$ python3 -q
>>> import numpy as np
>>> from numpy import linalg as LA
>>> np.set_printoptions(suppress=True, linewidth=200)
>>> data = np.load("a.npy")
>>> data
array([[ 6,  6,  0,  0],
       [-8,  0,  0,  0],
       [ 6,  6,  0,  0],
       [-8,  0,  0,  0]])
>>> # rank 2
>>> U, sigma, Vh = LA.svd(data)
>>> evecs = Vh[:(sigma > 1e-8).sum()]
>>> rng = np.random.default_rng(57)
>>> vec = data[0] + -3 * data[1] + rng.integers(2) * np.eye(4)[2]
>>> vec
array([30.,  6.,  0.,  0.])
>>> LA.matrix_rank(np.vstack([data, vec]))
np.int64(2)
>>> LA.matrix_rank(data, rtol=0.1)
np.int64(2)
>>> [round(float(x), 3) for x in LA.svd(data, compute_uv=False)[:3]]
[15.242, 6.298, 0.0]
>>> vec = np.array([1, -5, -2, 5])
>>> h1 = np.maximum(data @ vec, 0)
>>> np.maximum(data @ (3 * vec), 0)
array([0, 0, 0, 0])
>>> data * (h1 > 1e-9)[:, None]
array([[0, 0, 0, 0],
       [0, 0, 0, 0],
       [0, 0, 0, 0],
       [0, 0, 0, 0]])
>>> np.maximum(data @ vec, 0) - np.maximum(-data @ vec, 0)
array([-24,  -8, -24,  -8])
>>> np.flatnonzero(h1 > 1e-9)
array([], dtype=int64)
>>> LA.lstsq(data[:-1].T, data[-1])[2]
np.int32(2)
>>> np.abs(np.diag(LA.qr(data)[1])) > 1e-9
array([ True,  True, False, False])
>>> np.round(np.trace(LA.pinv(data) @ data), 3)
np.float64(2.0)
>>> rank = LA.matrix_rank(data)
>>> rank
np.int64(2)
>>> N = LA.svd(data)[2][rank:].T
>>> np.allclose(data @ N, 0)
True
>>> [int(LA.matrix_rank(data[:i])) for i in range(1, len(data) + 1)]
[1, 2, 2, 2]
>>> feats = np.loadtxt("block13.csv", delimiter=",")
>>> feats
array([[ 1.,  1., 18., 14., 16., 17., 27.,  6., 30., 20., 12.],
       [11., 17., 38., 28., 26., 23., 21., 32., 40., 32., 16.],
       [ 4.,  7., 12., 13., 14., 11., 15.,  7., 10.,  6., 10.],
       [ 3.,  3., 26., 14., 13., 16., 18., 18., 41., 32.,  8.],
       [ 3.,  3., 22., 10.,  8., 11.,  9., 18., 34., 28.,  4.],
       [ 7., 10., 38., 27., 27., 27., 33., 25., 51., 38., 18.],
       [11., 17., 42., 32., 31., 28., 30., 32., 47., 36., 20.],
       [15., 24., 54., 45., 45., 39., 45., 39., 57., 42., 30.],
       [11., 17., 34., 24., 21., 18., 12., 32., 33., 28., 12.],
       [ 2.,  2., 16.,  8.,  7.,  9.,  9., 12., 25., 20.,  4.],
       [ 7., 10., 38., 27., 27., 27., 33., 25., 51., 38., 18.],
       [ 9., 15., 34., 32., 34., 29., 39., 20., 36., 24., 24.],
       [ 8., 14., 16., 18., 18., 12., 12., 14.,  6.,  4., 12.]])
>>> data.mean(axis=0)
array([-1.,  3.,  0.,  0.])
>>> data.sum(axis=1)
array([12, -8, 12, -8])
>>> round(float(LA.norm(data)), 3)
16.492
>>> np.diff(data, axis=0)
array([[-14,  -6,   0,   0],
       [ 14,   6,   0,   0],
       [-14,  -6,   0,   0]])
>>> np.count_nonzero(data)
np.int64(6)
>>> data - data[0]
array([[  0,   0,   0,   0],
       [-14,  -6,   0,   0],
       [  0,   0,   0,   0],
       [-14,  -6,   0,   0]])
>>> np.abs(data).max()
np.int64(8)
>>> np.unravel_index(np.abs(data).argmax(), data.shape)
(np.int64(1), np.int64(0))
